% python3 -q
>>> import numpy as np
>>> import numpy.linalg as la
>>> np.set_printoptions(precision=2, suppress=True, linewidth=140)
>>> rd = lambda a: np.round(a, 2) + 0
>>> data = np.cumsum(np.array([[2, 3, 2],
...     [0, 0, 3],
...     [1, 2, 3],
...     [1, 3, 3],
...     [0, 0, 1],
...     [0, 1, 0],
...     [0, 0, 3],
...     [2, 2, 3],
...     [0, 0, 3],
...     [2, 3, 1],
...     [1, 0, 2],
...     [1, 3, 3],
...     [0, 2, 0],
...     [0, 0, 2],
...     [1, 2, 3],
...     [0, 0, 1],
...     [0, 0, 3],
...     [3, 2, 2],
...     [2, 0, 0],
...     [1, 0, 0],
...     [1, 0, 2],
...     [2, 0, 2],
...     [2, 2, 2],
...     [1, 0, 1],
...     [3, 2, 0],
...     [1, 0, 1]]), axis=0)
>>> data
array([[ 2,  3,  2],
       [ 2,  3,  5],
       [ 3,  5,  8],
       [ 4,  8, 11],
       [ 4,  8, 12],
       [ 4,  9, 12],
       [ 4,  9, 15],
       [ 6, 11, 18],
       [ 6, 11, 21],
       [ 8, 14, 22],
       [ 9, 14, 24],
       [10, 17, 27],
       [10, 19, 27],
       [10, 19, 29],
       [11, 21, 32],
       [11, 21, 33],
       [11, 21, 36],
       [14, 23, 38],
       [16, 23, 38],
       [17, 23, 38],
       [18, 23, 40],
       [20, 23, 42],
       [22, 25, 44],
       [23, 25, 45],
       [26, 27, 45],
       [27, 27, 46]])
>>> out = np.c_[data[:, :2] @ np.array([[1, 1], [4, 4]]), np.array([7, 3, 7, 4, 1, 1, 5, 4, 8, 9, 7, 3, 8, 8, 0, 8, 5, 1, 3, 0, 8, 9, 8, 4, 6, 8])]
>>> out
array([[ 14,  14,   7],
       [ 14,  14,   3],
       [ 23,  23,   7],
       [ 36,  36,   4],
       [ 36,  36,   1],
       [ 40,  40,   1],
       [ 40,  40,   5],
       [ 50,  50,   4],
       [ 50,  50,   8],
       [ 64,  64,   9],
       [ 65,  65,   7],
       [ 78,  78,   3],
       [ 86,  86,   8],
       [ 86,  86,   8],
       [ 95,  95,   0],
       [ 95,  95,   8],
       [ 95,  95,   5],
       [106, 106,   1],
       [108, 108,   3],
       [109, 109,   0],
       [110, 110,   8],
       [112, 112,   9],
       [122, 122,   8],
       [123, 123,   4],
       [134, 134,   6],
       [135, 135,   8]])
>>> print(la.matrix_rank(out))
2
>>> print(rd(la.norm(out - data @ la.lstsq(data, out)[0], axis=0)))
[ 0.    0.   17.48]
>>> la.matrix_rank(np.c_[data, out])
np.int64(4)
>>> rd(la.lstsq(data, out[:, 0])[0])
array([1., 4., 0.])
>>> K = np.load("test7.npy")
>>> K
array([[ 3, -3],
       [ 0,  0]])
>>> Uu, sv, vt = la.svd(K)
>>> np.argmax(sv[:-1] / (sv[1:] + 1e-6)) + 1
np.int64(1)
>>> rd(sv)
array([4.24, 0.  ])
>>> out = Uu[:, :1] @ np.diag(sv[:1]) @ vt[:1]
>>> rd(out)
array([[ 3., -3.],
       [ 0.,  0.]])
>>> A = np.loadtxt("block11.csv", delimiter=",")
>>> print(rd(A))
[[-0.21  0.47  0.29 -0.8 ]
 [ 0.21 -0.75  0.55 -0.3 ]
 [-0.85 -0.41 -0.3  -0.12]
 [-0.43  0.21  0.72  0.5 ]]
>>> # columns are unit length and at right angles
>>> rng = np.random.default_rng(7485)
>>> labels = rng.permutation(4)
>>> labels
array([3, 1, 0, 2])
>>> out = A[labels][:, labels]
>>> rd(np.trace(out))
np.float64(-0.76)
>>> rd(np.sort(np.abs(la.eigvals(out))))
array([1., 1., 1., 1.])
>>> hat = np.triu(np.array([[7, 0, 9, 9], [1, 2, 1, 3], [9, 3, 8, 8], [3, 9, 5, 8]]), 1) + np.eye(4)
>>> out = hat @ A @ la.inv(hat)
>>> print(la.matrix_rank(out))
4
>>> rd(np.trace(out)), rd(np.trace(A))
(np.float64(-0.76), np.float64(-0.76))
>>> rd(la.det(A))
np.float64(-1.0)
>>> rd(np.abs(la.eigvals(A)).max())
np.float64(1.0)
>>> rd(A.T @ A)
array([[1., 0., 0., 0.],
       [0., 1., 0., 0.],
       [0., 0., 1., 0.],
       [0., 0., 0., 1.]])
>>> rd(la.norm(A, axis=0))
array([1., 1., 1., 1.])
>>> arr = np.array([[-0.02, -0.2, -0.08, 0.18],
...     [-0.16, -1.6, -0.64, 1.44],
...     [0.01, 0.1, 0.04, -0.09]])
>>> rk = la.matrix_rank(arr)
>>> rk
np.int64(1)
>>> null = la.svd(arr)[2][rk:].T
>>> rd(null @ null.T)
array([[ 0.99, -0.05, -0.02,  0.05],
       [-0.05,  0.49, -0.2 ,  0.45],
       [-0.02, -0.2 ,  0.92,  0.18],
       [ 0.05,  0.45,  0.18,  0.59]])
>>> [int(la.matrix_rank(arr[:i])) for i in range(1, len(arr) + 1)]
[1, 1, 1]
>>> [round(float(x), 2) for x in la.svd(arr, compute_uv=False)[:3]]
[2.27, 0.0, 0.0]
>>> la.matrix_rank(arr, rtol=0.1)
np.int64(1)
>>> print(np.argsort(-la.norm(arr, axis=0).round(6), kind="stable")[:3])
[1 3 2]
>>> J = np.load("m.npy")
>>> J
array([[-2, -5, -1],
       [-2,  3, -1],
       [ 8,  1, -6]])
>>> labels = rng.permutation(3)
>>> labels
array([1, 0, 2])
>>> out = J[labels][:, labels]
>>> rd(la.det(out)), rd(la.det(J[labels]))
(np.float64(160.0), np.float64(-160.0))
>>> print(np.allclose(out, J))
False
>>> print(np.diag(out))
[ 3 -2 -6]
>>> out
array([[ 3, -2, -1],
       [-5, -2, -1],
       [ 1,  8, -6]])
>>> f = np.array([-3, 0, 0])
>>> out = J + np.outer(f, np.eye(3)[0])
>>> print(rd(la.det(out) / la.det(J)), rd(1 + la.solve(J, f)[0]))
1.32 1.32
>>> print(la.matrix_rank(la.inv(out) - la.inv(J), tol=1e-8))
1
>>> out
array([[-5., -5., -1.],
       [-2.,  3., -1.],
       [ 8.,  1., -6.]])
>>> la.matrix_rank(out - J)
np.int64(1)
>>> mat = np.load("layer4.npy")
>>> print(rd(mat))
[[-0.32 -1.93  0.4 ]
 [ 1.97 -0.29  0.14]
 [-0.08  0.42  1.95]]
>>> rd(mat @ mat.T)
array([[4., 0., 0.],
       [0., 4., 0.],
       [0., 0., 4.]])
>>> rd(la.svd(mat, compute_uv=False))
array([2., 2., 2.])
>>> rd(la.norm(mat, axis=0))
array([2., 2., 2.])
>>> rd(la.pinv(mat))
array([[-0.08,  0.49, -0.02],
       [-0.48, -0.07,  0.11],
       [ 0.1 ,  0.04,  0.49]])
>>> rd(mat.T @ mat)
array([[4., 0., 0.],
       [0., 4., 0.],
       [0., 0., 4.]])
>>> O, V = la.qr(mat[:, :1])[0], la.qr(mat[:, 1:])[0]
>>> sv = la.svd(O.T @ V, compute_uv=False)
>>> np.degrees(np.arccos(sv.clip(0, 1)))
array([90.])
>>> rd(sv)
array([0.])
>>> blk = np.stack([mat, -3 * mat, mat[::-1]])
>>> rd(blk.sum(axis=0))
array([[ 0.55,  4.29,  1.14],
       [-1.97,  0.29, -0.14],
       [-0.16, -2.78, -3.5 ]])
>>> la.matrix_rank(blk)
array([3, 3, 3])
>>> blk.shape
(3, 3, 3)
>>> rd(la.norm(blk, axis=(1, 2)))
array([ 3.46, 10.39,  3.46])
>>> hat = data @ la.solve(data.T @ data, data.T)
>>> la.matrix_rank(np.eye(26) - hat)
np.int64(23)
>>> rd(np.trace(hat))
np.float64(3.0)
>>> np.allclose(hat @ hat, hat)
True
>>> rd(la.eigvalsh(hat))
array([0., 0., 0., 0., 0., 0., 0., 0., 0., 0., 0., 0., 0., 0., 0., 0., 0., 0., 0., 0., 0., 0., 0., 1., 1., 1.])
>>> x = np.array([2, 3, 1])
>>> target = mat @ x
>>> rd(target)
array([-6.03,  3.21,  3.06])
>>> rd(la.solve(mat.T, mat[2]))
array([0., 0., 1.])
>>> rd(la.solve(mat, -1 * target))
array([-2., -3., -1.])
>>> E = np.load("arr.npy")
>>> E
array([[ 30., -25.,  15., -10.],
       [-25.,  30., -15.,  10.],
       [ 15., -15.,  14.,  -6.],
       [-10.,  10.,  -6.,   9.]])
>>> # equal to its transpose
>>> blk = np.stack([E, 5 * E, E[::-1]])
>>> print(rd(la.norm(blk, axis=(1, 2))))
[ 68.55 342.75  68.55]
>>> print(blk.sum(axis=0))
[[ 170. -140.   84.  -51.]
 [-135.  165.  -76.   54.]
 [  65.  -60.   69.  -26.]
 [ -30.   35.  -21.   44.]]
>>> w, V = la.eig(E)
>>> rd(np.sort(la.eigvals(E @ E)))
array([  25.,   25.,   25., 4624.])
>>> rd(np.prod(w))
np.float64(8500.0)
>>> rd(E @ V[:, 0] - w[0] * V[:, 0])
array([0., 0., 0., 0.])
>>> f = np.array([0, 1, 3, 3])
>>> out = E + np.outer(f, np.eye(4)[1])
>>> print(la.matrix_rank(out - E))
1
>>> la.matrix_rank(la.inv(out) - la.inv(E), tol=1e-8)
np.int64(1)
>>> rd(la.det(out) / la.det(E)), rd(1 + la.solve(E, f)[1])
(np.float64(1.17), np.float64(1.17))
>>> E.reshape(-1, 2)
array([[ 30., -25.],
       [ 15., -10.],
       [-25.,  30.],
       [-15.,  10.],
       [ 15., -15.],
       [ 14.,  -6.],
       [-10.,  10.],
       [ -6.,   9.]])
>>> E.ravel(order="F")
array([ 30., -25.,  15., -10., -25.,  30., -15.,  10.,  15., -15.,  14.,  -6., -10.,  10.,  -6.,   9.])
>>> blk = E.reshape(4, 2, -1)
>>> blk[:, 0]
array([[ 30., -25.],
       [-25.,  30.],
       [ 15., -15.],
       [-10.,  10.]])
>>> np.einsum("ihd,ihd->ih", blk, blk)
array([[1525.,  325.],
       [1525.,  325.],
       [ 450.,  232.],
       [ 200.,  117.]])
>>> out = np.array([[3, 1], [1, 1], [4, 5]])
>>> C = np.array([[2, 3, -5], [1, -2, -4]])
>>> F = out @ C + 0.3 * rng.normal(size=(3, 3))
>>> rd(F)
array([[  7.37,   7.28, -19.03],
       [  3.1 ,   1.15,  -9.44],
       [ 12.36,   2.24, -40.12]])
>>> # column 2 is much longer than the rest
>>> Uu, sv, vt = la.svd(F, full_matrices=False)
>>> rd(np.cumsum(sv ** 2) / np.sum(sv ** 2))
array([0.99, 1.  , 1.  ])
>>> print(rd(np.abs(vt[0])))
[0.31 0.11 0.95]
>>> rd(vt @ vt.T)
array([[1., 0., 0.],
       [0., 1., 0.],
       [0., 0., 1.]])
>>> np.abs(Uu[:, 0]).round(6).argmax()
np.int64(2)
>>> print(rd(Uu.T @ Uu))
[[1. 0. 0.]
 [0. 1. 0.]
 [0. 0. 1.]]
>>> x = np.array([4, 1, 2, 0])
>>> target = E @ x
>>> target
array([ 125., -100.,   73.,  -42.])
>>> rd(la.solve(E, target))
array([4., 1., 2., 0.])
>>> rd(la.solve(E.T, E[0]))
array([1., 0., 0., 0.])
